>>> import numpy as np
>>> from numpy import linalg as LA
>>> np.set_printoptions(precision=2, suppress=True, linewidth=200, floatmode="fixed")
>>> A = np.load("x.npy")
>>> A
array([[ 2.88, -1.50,  3.80],
       [ 2.61, -2.07, -3.73],
       [-0.52, -1.38, -4.78],
       [-0.76,  3.16,  3.80],
       [ 4.37,  2.20,  1.03],
       [ 2.50, -2.26, -3.69],
       [ 4.98,  0.38,  0.18],
       [-0.95, -0.51, -4.88],
       [-2.10, -4.36,  1.27],
       [-0.09, -3.38,  3.68],
       [-4.14, -0.35,  2.77],
       [-0.98,  2.68,  4.11],
       [ 0.60, -4.72, -1.52],
       [-0.25,  4.99,  0.13],
       [-1.18, -4.32,  2.23],
       [ 0.36,  1.89,  4.62],
       [ 0.10,  4.56,  2.04],
       [ 1.87, -4.52, -1.02]])
>>> r0, r1 = A[7], A[3]
>>> round(r0 @ r1, 2)
np.float64(-19.43)
>>> p = (r0 @ r1) / (r0 @ r0) * r0
>>> np.outer(r0, r1)
array([[  0.72,  -3.00,  -3.61],
       [  0.39,  -1.61,  -1.94],
       [  3.71, -15.42, -18.54]])
>>> LA.matrix_rank(np.outer(r0, r1))
np.int64(1)
>>> x0 = np.array([2, -1, -1])
>>> target = A @ x0
>>> np.round(LA.pinv(A) @ A, 2) + 0
array([[1.00, 0.00, 0.00],
       [0.00, 1.00, 0.00],
       [0.00, 0.00, 1.00]])
>>> LA.lstsq(A, target)[0]
array([ 2.00, -1.00, -1.00])
>>> rng = np.random.default_rng(71585)
>>> target = target + 0.1 * rng.normal(size=18)
>>> target
array([  3.33,  10.97,   5.04,  -8.46,   5.61,  10.99,   9.35,   3.50,  -1.06,  -0.55, -10.70,  -8.69,   7.54,  -5.65,  -0.09,  -5.87,  -6.29,   9.30])
>>> coef, *_ = LA.lstsq(A, target)
>>> [round(float(LA.norm(LA.solve(A.T @ A + lam * np.eye(3), A.T @ target))), 2) for lam in (0, 1, 10, 100)]
[2.45, 2.43, 2.27, 1.44]
>>> np.round(A.T @ (target - A @ coef), 2) + 0
array([0.00, 0.00, 0.00])
>>> D = LA.norm(A[:, None] - A[None], axis=-1)
>>> D[:5, :5]
array([[0.00, 7.56, 9.23, 5.91, 4.86],
       [7.56, 0.00, 3.37, 9.77, 6.63],
       [9.23, 3.37, 0.00, 9.71, 8.40],
       [5.91, 9.77, 9.71, 0.00, 5.91],
       [4.86, 6.63, 8.40, 5.91, 0.00]])
>>> np.unravel_index(D.round(6).argmax(), D.shape)
(np.int64(2), np.int64(15))
>>> D.shape
(18, 18)
>>> D[0]
array([0.00, 7.56, 9.23, 5.91, 4.86, 7.54, 4.59, 9.54, 6.28, 3.52, 7.19, 5.70, 6.62, 8.09, 5.19, 4.30, 6.90, 5.78])
>>> D.mean(axis=1).argmax()
np.int64(13)
>>> ang = np.radians(120)
>>> R = np.eye(3)
>>> R[2, 2] = R[1, 1] = np.cos(ang)
>>> R[2, 1], R[1, 2] = -np.sin(ang), np.sin(ang)
>>> R
array([[ 1.00,  0.00,  0.00],
       [ 0.00, -0.50,  0.87],
       [ 0.00, -0.87, -0.50]])
>>> M2 = A @ R.T
>>> LA.svd(A, compute_uv=False), LA.svd(M2, compute_uv=False)
(array([15.04, 11.59,  9.45]), array([15.04, 11.59,  9.45]))
>>> round(float(LA.det(R)), 2), np.round(np.trace(R), 2)
(1.0, np.float64(0.0))
>>> np.allclose(A @ A.T, M2 @ M2.T)
True
>>> x0 = np.array([2, 1, 0])
>>> target = A @ x0
>>> coef, lr = np.zeros(3), 1 / LA.norm(A, 2) ** 2
>>> for i in range(200):
...     coef -= lr * A.T @ (A @ coef - target)
...     if i % 50 == 0: print(i, round(LA.norm(A @ coef - target), 2))
... 
0 11.85
50 0.0
100 0.0
150 0.0
>>> round(float(LA.cond(A)), 2)
1.59
>>> m1 = np.load("m.npy")
>>> m1
array([[ 0,  0, -3, -3],
       [ 0,  2, -2,  0],
       [ 0,  3,  3,  0]])
>>> r0, r1 = m1[0], m1[2]
>>> r0 @ r1
np.int64(-9)
>>> r0 @ r0
np.int64(18)
>>> p = (r0 @ r1) / (r0 @ r0) * r0
>>> np.outer(r0, r1)
array([[ 0,  0,  0,  0],
       [ 0,  0,  0,  0],
       [ 0, -9, -9,  0],
       [ 0, -9, -9,  0]])
>>> r1 - p
array([ 0.00,  3.00,  1.50, -1.50])
